$ python -q
>>> import numpy as np
>>> np.set_printoptions(suppress=True, linewidth=160)
>>> arr = np.loadtxt("data.csv", delimiter=",")
>>> arr.round(3)
array([[-0.217,  0.976],
       [ 0.976,  0.217]])
>>> P = np.triu(np.array([[2, 1], [3, 3]]), 1) + np.eye(2)
>>> Y = P @ arr @ np.linalg.inv(P)
>>> np.round(P @ arr - arr @ P, 3)
array([[ 0.976,  0.434],
       [ 0.   , -0.976]])
>>> np.round(np.poly(Y), 3)
array([ 1.,  0., -1.])
>>> round(float(np.linalg.det(Y)), 3)
-1.0
>>> X = np.load("x.npy")
>>> X
array([[  3,   4,   1,  -3,   4,  -4],
       [ -5,  -2,  -2,  -5,   0,  -2],
       [ -5,  -5,   5,   0,  -4,  -2],
       [-12,  -2,  -5, -18,   4, -10]])
>>> u, g = X[3], X[0]
>>> u @ g
np.int64(61)
>>> pr = (u @ g) / (u @ u) * u
>>> pr.round(3)
array([-1.194, -0.199, -0.498, -1.791,  0.398, -0.995])
>>> (g - pr) @ u
np.float64(0.0)
>>> np.round(g - pr, 3)
array([ 4.194,  4.199,  1.498, -1.209,  3.602, -3.005])
>>> Uu, sv, Vh = np.linalg.svd(X)
>>> np.argmax(sv[:-1] / (sv[1:] + 1e-6)) + 1
np.int64(3)
>>> Y = Uu[:, :3] @ np.diag(sv[:3]) @ Vh[:3]
>>> round(float(np.abs(X - Y).max()), 3)
0.0
>>> np.round(np.linalg.norm(X - Y) / np.linalg.norm(X), 3)
np.float64(0.0)
>>> Y = np.array([[1, 1], [1, -1]])
>>> rng = np.random.default_rng(42)
>>> mat = np.kron(Y, np.kron(Y, Y))[rng.permutation(8)][:5]
>>> mat
array([[ 1, -1, -1,  1,  1, -1, -1,  1],
       [ 1,  1,  1,  1, -1, -1, -1, -1],
       [ 1,  1, -1, -1,  1,  1, -1, -1],
       [ 1, -1, -1,  1, -1,  1,  1, -1],
       [ 1,  1, -1, -1, -1, -1,  1,  1]])
>>> vec = np.array([3, 2, -3, 1, -3, 3, 0, -2])
>>> h1 = np.maximum(mat @ vec, 0)
>>> mat.T @ h1
array([ 32,   6, -22,   4, -14,  12,   4, -22])
>>> np.round(np.tanh(mat @ vec), 3)
array([-0.995,  1.   ,  1.   ,  1.   ,  1.   ])
>>> np.flatnonzero(h1 > 1e-9)
array([1, 2, 3, 4])
>>> mat * (h1 > 1e-9)[:, None]
array([[ 0,  0,  0,  0,  0,  0,  0,  0],
       [ 1,  1,  1,  1, -1, -1, -1, -1],
       [ 1,  1, -1, -1,  1,  1, -1, -1],
       [ 1, -1, -1,  1, -1,  1,  1, -1],
       [ 1,  1, -1, -1, -1, -1,  1,  1]])
